>>> import numpy as np
>>> from numpy import linalg as LA
>>> np.set_printoptions(precision=3, suppress=True, linewidth=120)
>>> m1 = np.array([[2.0, 1.0, 0.0, 0.0],
...     [1.0, 3.0, 0.0, 0.0],
...     [0.0, 0.0, 2.0, 4.0],
...     [0.0, 0.0, 0.0, 5.0]])
>>> # 2 groups of indices that never mix
>>> t3 = np.stack([m1, -3 * m1, m1[::-1]])
>>> t3.shape
(3, 4, 4)
>>> Q = m1.astype(float).copy()
>>> for j in range(4):
...     Q[:, j] -= Q[:, :j] @ (Q[:, :j].T @ Q[:, j])
...     Q[:, j] /= LA.norm(Q[:, j])
... 
>>> Q.T @ m1
array([[2.236, 2.236, 0.   , 0.   ],
       [0.   , 2.236, 0.   , 0.   ],
       [0.   , 0.   , 2.   , 4.   ],
       [0.   , 0.   , 0.   , 5.   ]])
>>> Q
array([[ 0.894, -0.447,  0.   ,  0.   ],
       [ 0.447,  0.894,  0.   ,  0.   ],
       [ 0.   ,  0.   ,  1.   ,  0.   ],
       [ 0.   ,  0.   ,  0.   ,  1.   ]])
>>> np.round(Q.T @ Q, 3) + 0
array([[1., 0., 0., 0.],
       [0., 1., 0., 0.],
       [0., 0., 1., 0.],
       [0., 0., 0., 1.]])
>>> ev, evecs = LA.eig(m1)
>>> np.round(m1 @ evecs[:, 0] - ev[0] * evecs[:, 0], 3) + 0
array([0., 0., 0., 0.])
>>> np.sort(LA.eigvals(m1 @ m1))
array([ 1.91,  4.  , 13.09, 25.  ])
>>> np.prod(ev)
np.float64(50.0)
>>> W0 = np.array([[-2, 0, 0], [-2, -2, 0], [2, -2, 0]])
>>> # looks like rank 2
>>> Uu, sv, Vh = LA.svd(W0)
>>> np.argmax(sv[:-1] / (sv[1:] + 1e-6)) + 1
np.int64(2)
>>> B = Uu[:, :2] @ np.diag(sv[:2]) @ Vh[:2]
>>> round(float(np.abs(W0 - B).max()), 3)
0.0
>>> LA.matrix_rank(W0, rtol=0.05)
np.int64(2)
>>> B.round(3) + 0
array([[-2.,  0.,  0.],
       [-2., -2.,  0.],
       [ 2., -2.,  0.]])
>>> round(float(LA.norm(W0 - B) / LA.norm(W0)), 3)
0.0
>>> LA.matrix_rank(B)
np.int64(2)
